In [1]: import numpy as np

In [2]: from numpy import linalg as LA

In [3]: np.set_printoptions(precision=1, suppress=True, linewidth=200)

In [4]: def rnd(a):
   ...:     return np.round(a, 1) + 0
   ...: 

In [5]: feats = np.diag(np.array([2, 0, 2, 0, 3]))

In [6]: feats
Out[6]: 
array([[2, 0, 0, 0, 0],
       [0, 0, 0, 0, 0],
       [0, 0, 2, 0, 0],
       [0, 0, 0, 0, 0],
       [0, 0, 0, 0, 3]])

In [7]: u = np.array([2, 2, 1])

In [8]: np.convolve(feats[1], u)
Out[8]: array([0, 0, 0, 0, 0, 0, 0])

In [9]: feats @ feats
Out[9]: 
array([[4, 0, 0, 0, 0],
       [0, 0, 0, 0, 0],
       [0, 0, 4, 0, 0],
       [0, 0, 0, 0, 0],
       [0, 0, 0, 0, 9]])

In [10]: [int(LA.matrix_rank(LA.matrix_power(feats, p))) for p in range(1, 6)]
Out[10]: [3, 3, 3, 3, 3]

In [11]: rnd(np.sort(LA.eigvals(feats)))
Out[11]: array([0., 0., 2., 2., 3.])

In [12]: LA.cond(feats) > 100
Out[12]: np.True_

In [13]: rnd(LA.norm(feats, 2) / LA.norm(feats))
Out[13]: np.float64(0.7)

In [14]: LA.matrix_rank(feats, rtol=0.1)
Out[14]: np.int64(3)

In [15]: left, sigma, Vh = LA.svd(feats)

In [16]: V = Vh[:(sigma > 1e-8).sum()]

In [17]: rng = np.random.default_rng(53)

In [18]: x = feats[1] + -3 * feats[0] + rng.integers(2) * np.eye(5)[1]

In [19]: x
Out[19]: array([-6.,  1.,  0.,  0.,  0.])

In [20]: rnd(LA.norm(x - V.T @ V @ x))
Out[20]: np.float64(1.0)

In [21]: np.diag(V.T @ V)
Out[21]: array([1., 0., 1., 0., 1.])

In [22]: V.T @ V
Out[22]: 
array([[1., 0., 0., 0., 0.],
       [0., 0., 0., 0., 0.],
       [0., 0., 1., 0., 0.],
       [0., 0., 0., 0., 0.],
       [0., 0., 0., 0., 1.]])

In [23]: data = np.loadtxt("layer10.csv", delimiter=",")

In [24]: data
Out[24]: 
array([[ 5.,  3., -3.,  4.],
       [-5.,  2.,  1., -1.],
       [-2.,  2.,  5.,  1.],
       [ 1., -1., -2.,  4.]])

In [25]: u = np.array([5, 2, 3])

In [26]: np.correlate(data[1], data[0], "full")
Out[26]: array([-20.,  23., -17., -26.,  16.,   2.,  -5.])

In [27]: np.cross(data[1, :3], data[0, :3])
Out[27]: array([ -9., -10., -25.])

In [28]: u = np.array([1, 0, 1, 0])

In [29]: out = data + np.outer(u, np.eye(4)[2])

In [30]: LA.matrix_rank(out - data)
Out[30]: np.int64(1)

In [31]: out
Out[31]: 
array([[ 5.,  3., -2.,  4.],
       [-5.,  2.,  1., -1.],
       [-2.,  2.,  6.,  1.],
       [ 1., -1., -2.,  4.]])

In [32]: m1 = np.load("test15.npy")

In [33]: m1
Out[33]: 
array([[ 1, -2,  0, -1,  0],
       [ 0, -2,  0,  0,  0],
       [ 0,  0,  3,  0, -1],
       [ 3, -3,  0, -1,  0],
       [ 0,  0,  2,  0,  3]])

In [34]: # 2 groups of indices that never mix

In [35]: u, r1 = m1[2], m1[0]

In [36]: u @ u
Out[36]: np.int64(10)

In [37]: pr = (u @ r1) / (u @ u) * u

In [38]: LA.matrix_rank(np.outer(u, r1))
Out[38]: np.int64(1)

In [39]: pr
Out[39]: array([ 0.,  0.,  0.,  0., -0.])

In [40]: r1 - pr
Out[40]: array([ 1., -2.,  0., -1.,  0.])

In [41]: def softmax(z):
    ...:     e = np.exp(z - z.max(axis=-1, keepdims=True))
    ...:     return e / e.sum(axis=-1, keepdims=True)
    ...: 

In [42]: rnd(softmax(m1).sum(axis=1))
Out[42]: array([1., 1., 1., 1., 1.])

In [43]: rnd(softmax(10 * m1[4]))
Out[43]: array([0., 0., 0., 0., 1.])

In [44]: att = m1 @ m1.T / np.sqrt(5)

In [45]: rnd(softmax(att)[4] @ m1)
Out[45]: array([0. , 0. , 2. , 0. , 2.9])
